% python3 -q
>>> import numpy as np
>>> np.set_printoptions(suppress=True, linewidth=160)
>>> F = np.loadtxt("dump.csv", delimiter=",")
>>> F
array([[9., 0., 0.],
       [0., 5., 0.],
       [0., 0., 7.]])
>>> # symmetric, so the eigenvalues are real
>>> vec = np.ones(3)
>>> for _ in range(3):
...     vec = F @ vec
...     vec /= np.linalg.norm(vec)
...     print(round(vec @ F @ vec, 2))
... 
7.72
8.24
8.55
>>> vec.round(2)
array([0.89, 0.15, 0.42])
>>> round(np.linalg.eigvalsh(F)[-1], 2)
np.float64(9.0)
>>> rng = np.random.default_rng(71)
>>> labels = rng.permutation(3)
>>> M2 = F[:, labels] * rng.choice([-1, 1], 3)
>>> M2
array([[0., 0., 9.],
       [0., 5., 0.],
       [7., 0., 0.]])
>>> U, _, vt = np.linalg.svd(F.T @ M2)
>>> np.round(np.linalg.lstsq(F, M2)[0], 2)
array([[0., 0., 1.],
       [0., 1., 0.],
       [1., 0., 0.]])
>>> np.round(U @ vt, 2) + 0
array([[0., 0., 1.],
       [0., 1., 0.],
       [1., 0., 0.]])
>>> M2 = F[0, 0] * F[1:] - np.outer(F[1:, 0], F[0])
>>> M2
array([[ 0., 45.,  0.],
       [ 0.,  0., 63.]])
>>> np.linalg.matrix_rank(M2), np.linalg.matrix_rank(F)
(np.int64(2), np.int64(3))
>>> F[:, 0] / F[0, 0]
array([1., 0., 0.])
>>> M = np.loadtxt("a.csv", delimiter=",")
>>> M
array([[ -0.01,   5.14,   0.41],
       [ -0.3 ,  -6.74,  -0.62],
       [ -0.15,   0.97,  -0.59],
       [ -0.09,  -8.16,  -1.21],
       [  0.  ,  -2.42,  -0.02],
       [ -0.22,   0.92,   0.33],
       [ -0.13,  -0.02,   0.02],
       [ -0.09,  -9.98,   0.58],
       [ -0.02,   1.49,   0.03],
       [  0.09,   5.8 ,  -0.73],
       [ -0.21,   7.37,   0.78],
       [ -0.05,   2.65,  -0.18],
       [ -0.3 ,  -4.84,  -0.13],
       [  0.28,   0.15,  -1.55],
       [ -0.05,   2.51,   1.03],
       [  0.04,  -6.92,   0.39],
       [ -0.28,  -0.81,   0.3 ],
       [ -0.28,   2.32,   1.27],
       [ -0.09,   2.07,  -3.11],
       [ -0.04,   6.71,   0.44],
       [ -0.16,  -3.19,   0.68],
       [  0.23,   6.85,  -0.78],
       [ -0.21,   3.63,   1.32],
       [ -0.28, -15.4 ,  -0.48],
       [  0.02,   3.37,  -1.58],
       [  0.35,  -5.55,   0.03],
       [ -0.29,   1.07,   1.46],
       [  0.19,   6.12,  -0.11],
       [ -0.02,   8.37,   0.46]])
>>> labels = M[:, 1] > np.median(M[:, 1])
>>> u = M[labels].mean(axis=0) - M[~labels].mean(axis=0)
>>> np.argsort(-np.abs(u).round(6), kind="stable")
array([1, 0, 2])
>>> round((((M - M.mean(axis=0)) @ u > 0) == labels).mean(), 2)
np.float64(0.86)
>>> ((M - M.mean(axis=0)) @ u > 0).astype(int)
array([1, 0, 1, 0, 0, 1, 0, 0, 1, 1, 1, 1, 0, 1, 1, 0, 0, 1, 1, 1, 0, 1, 1, 0, 1, 0, 1, 1, 1])
>>> u.round(2) + 0
array([0.08, 8.66, 0.  ])
